$ python3 -q
>>> import numpy as np
>>> np.set_printoptions(suppress=True, linewidth=160)
>>> rnd = lambda a: np.round(a, 3) + 0
>>> data = np.load("sample4.npy")
>>> data
array([[  1,  -3,   9, -27],
       [  1,  -2,   4,  -8],
       [  1,  -1,   1,  -1],
       [  1,   0,   0,   0]])
>>> w1 = np.array([[1, -2, 1, -1], [0, 1, -1, 2], [0, -1, 0, 0], [1, 1, 0, -2]])
>>> coef = np.array([1, 1, 0, 0])
>>> act = np.maximum(data @ w1 + coef, 0)
>>> np.linalg.matrix_rank(act)
np.int64(3)
>>> (act > 0).mean(axis=0)
array([0.5, 0. , 1. , 0.5])
>>> (act > 0).astype(int)
array([[0, 0, 1, 1],
       [0, 0, 1, 1],
       [1, 0, 1, 0],
       [1, 0, 1, 0]])
>>> basis = np.array([[6, 8, 2], [3, 6, -1], [-4, -5, -1], [-5, 0, -6]])
>>> w1 @ basis
array([[  1,  -9,   9],
       [ -3,  11, -12],
       [ -3,  -6,   1],
       [ 19,  14,  13]])
>>> rnd(np.poly(data))
array([ 1.,  0., 22., 10., 12.])
>>> np.kron(np.eye(2, dtype=int), data)
array([[  1,  -3,   9, -27,   0,   0,   0,   0],
       [  1,  -2,   4,  -8,   0,   0,   0,   0],
       [  1,  -1,   1,  -1,   0,   0,   0,   0],
       [  1,   0,   0,   0,   0,   0,   0,   0],
       [  0,   0,   0,   0,   1,  -3,   9, -27],
       [  0,   0,   0,   0,   1,  -2,   4,  -8],
       [  0,   0,   0,   0,   1,  -1,   1,  -1],
       [  0,   0,   0,   0,   1,   0,   0,   0]])
>>> rnd(np.linalg.eigvals(data).sum().real)
np.float64(0.0)
>>> np.einsum("ij,ji->", data, data)
np.int64(-44)
>>> vec = np.array([3, -8, 6, -7])
>>> y = data @ vec
>>> coef, lr = np.zeros(4), 1 / np.linalg.norm(data, 2) ** 2
>>> for i in range(20):
...     coef -= lr * data.T @ (data @ coef - y)
...     if i % 5 == 0: print(i, round(np.linalg.norm(data @ coef - y), 3))
... 
0 16.551
5 16.103
10 15.668
15 15.244
>>> rnd(coef)
array([ 0.847, -1.568,  3.54 , -8.758])
>>> def softmax(z):
...     e = np.exp(z - z.max(axis=-1, keepdims=True))
...     return e / e.sum(axis=-1, keepdims=True)
... 
>>> rnd(softmax(10 * data[0]))
array([0., 0., 1., 0.])
>>> rnd(softmax(data[0] + 3))
array([0., 0., 1., 0.])
>>> att = data @ data.T / np.sqrt(4)
>>> softmax(att).round(6).argmax(axis=1)
array([0, 0, 0, 0])
>>> J = np.loadtxt("run3.csv", delimiter=",")
>>> J
array([[-0.174,  2.28 , -0.611,  1.401,  1.4  ],
       [-0.143, -2.611,  0.796, -1.676, -1.683],
       [ 0.049,  4.456, -1.358,  2.978,  3.025],
       [ 0.053, -0.608,  0.367, -0.608, -0.598],
       [-0.113, -0.158, -0.103, -0.09 ,  0.007],
       [-0.065,  4.012, -1.363,  2.701,  2.64 ],
       [ 0.082,  1.426, -0.364,  0.91 ,  0.917],
       [ 0.04 ,  3.85 , -1.355,  2.581,  2.515],
       [ 0.093,  2.456, -0.71 ,  1.648,  1.627],
       [-0.122, -1.206,  0.345, -0.819, -0.851],
       [-0.014,  3.799, -1.165,  2.428,  2.417],
       [ 0.136, -0.616,  0.206, -0.501, -0.568],
       [ 0.027,  0.456, -0.191,  0.365,  0.351],
       [-0.018, -1.788,  0.619, -1.217, -1.072],
       [-0.015,  0.438, -0.115,  0.378,  0.25 ],
       [ 0.03 ,  2.135, -0.66 ,  1.256,  1.334],
       [ 0.074,  6.635, -2.11 ,  4.497,  4.444],
       [-0.154, -1.735,  0.553, -1.134, -1.289],
       [ 0.079, -1.364,  0.427, -1.082, -1.089],
       [-0.183, -1.433,  0.539, -1.05 , -0.952],
       [-0.043, -1.568,  0.315, -0.851, -0.998],
       [-0.028,  1.774, -0.498,  1.106,  1.209],
       [ 0.055, -1.192,  0.303, -0.822, -0.91 ],
       [-0.029,  1.625, -0.437,  1.287,  1.127],
       [ 0.09 ,  6.704, -2.212,  4.4  ,  4.414],
       [-0.093, -2.71 ,  0.97 , -1.716, -1.653],
       [-0.138,  1.1  , -0.401,  0.801,  0.874]])
>>> cov = np.cov(J, rowvar=False)
>>> np.median(J, axis=0)
array([-0.015,  0.456, -0.191,  0.378,  0.351])
>>> rnd(np.corrcoef(J[:, 0], J[:, 4])[0, 1])
np.float64(0.378)
>>> cov.shape
(5, 5)
>>> np.argsort(-J.std(axis=0).round(6), kind="stable")
array([1, 3, 4, 2, 0])
>>> rnd(np.corrcoef(J.T))
array([[ 1.   ,  0.396, -0.388,  0.384,  0.378],
       [ 0.396,  1.   , -0.995,  0.998,  0.998],
       [-0.388, -0.995,  1.   , -0.995, -0.994],
       [ 0.384,  0.998, -0.995,  1.   ,  0.999],
       [ 0.378,  0.998, -0.994,  0.999,  1.   ]])
